In [1]: import numpy as np

In [2]: from numpy import linalg as LA

In [3]: np.set_printoptions(suppress=True, linewidth=200)

In [4]: def tidy(a):
   ...:     return np.round(a, 2) + 0
   ...: 

In [5]: A = np.load("out14.npy")

In [6]: A
Out[6]: 
array([[0.5 , 0.5 ],
       [0.33, 0.67]])

In [7]: # rows sum to 1

In [8]: Q, vecs = LA.qr(A[:, :1])[0], LA.qr(A[:, 1:])[0]

In [9]: s = LA.svd(Q.T @ vecs, compute_uv=False)

In [10]: tidy(s)
Out[10]: array([0.94])

In [11]: tidy(np.sort(np.abs(LA.eigvals(A)))[::-1])
Out[11]: array([1.  , 0.17])

In [12]: pr = np.eye(2)[1]

In [13]: for _ in range(6):
    ...:     pr = pr @ A
    ...:     print(pr.round(2))
    ...: 
[0.33 0.67]
[0.39 0.61]
[0.4 0.6]
[0.4 0.6]
[0.4 0.6]
[0.4 0.6]

In [14]: th = np.radians(90)

In [15]: Rm = np.eye(2)

In [16]: Rm[1, 1] = Rm[0, 0] = np.cos(th)

In [17]: Rm[1, 0], Rm[0, 1] = -np.sin(th), np.sin(th)

In [18]: tidy(Rm)
Out[18]: 
array([[ 0.,  1.],
       [-1.,  0.]])

In [19]: Y = A @ Rm.T

In [20]: tidy(Y)
Out[20]: 
array([[ 0.5 , -0.5 ],
       [ 0.67, -0.33]])

In [21]: np.allclose(LA.norm(A, axis=1), LA.norm(Y, axis=1))
Out[21]: True

In [22]: np.allclose(A @ A.T, Y @ Y.T)
Out[22]: True

In [23]: K = np.load("case7.npy")

In [24]: K
Out[24]: 
array([[14., -9., -3., -9.,  9.],
       [-9., 14.,  3.,  9., -9.],
       [-3.,  3.,  6.,  3., -3.],
       [-9.,  9.,  3., 14., -9.],
       [ 9., -9., -3., -9., 14.]])

In [25]: def softmax(z):
    ...:     e = np.exp(z - z.max(axis=-1, keepdims=True))
    ...:     return e / e.sum(axis=-1, keepdims=True)
    ...: 

In [26]: print(tidy(softmax(10 * K[1])))
[0. 1. 0. 0. 0.]

In [27]: tidy(softmax(K).sum(axis=1))
Out[27]: array([1., 1., 1., 1., 1.])

In [28]: print(tidy(softmax(K[1] + -3)))
[0.   0.99 0.   0.01 0.  ]

In [29]: tidy(softmax(K[1]))
Out[29]: array([0.  , 0.99, 0.  , 0.01, 0.  ])

In [30]: att = K @ K.T / np.sqrt(5)

In [31]: tidy(softmax(att)[1] @ K)
Out[31]: array([-9., 14.,  3.,  9., -9.])
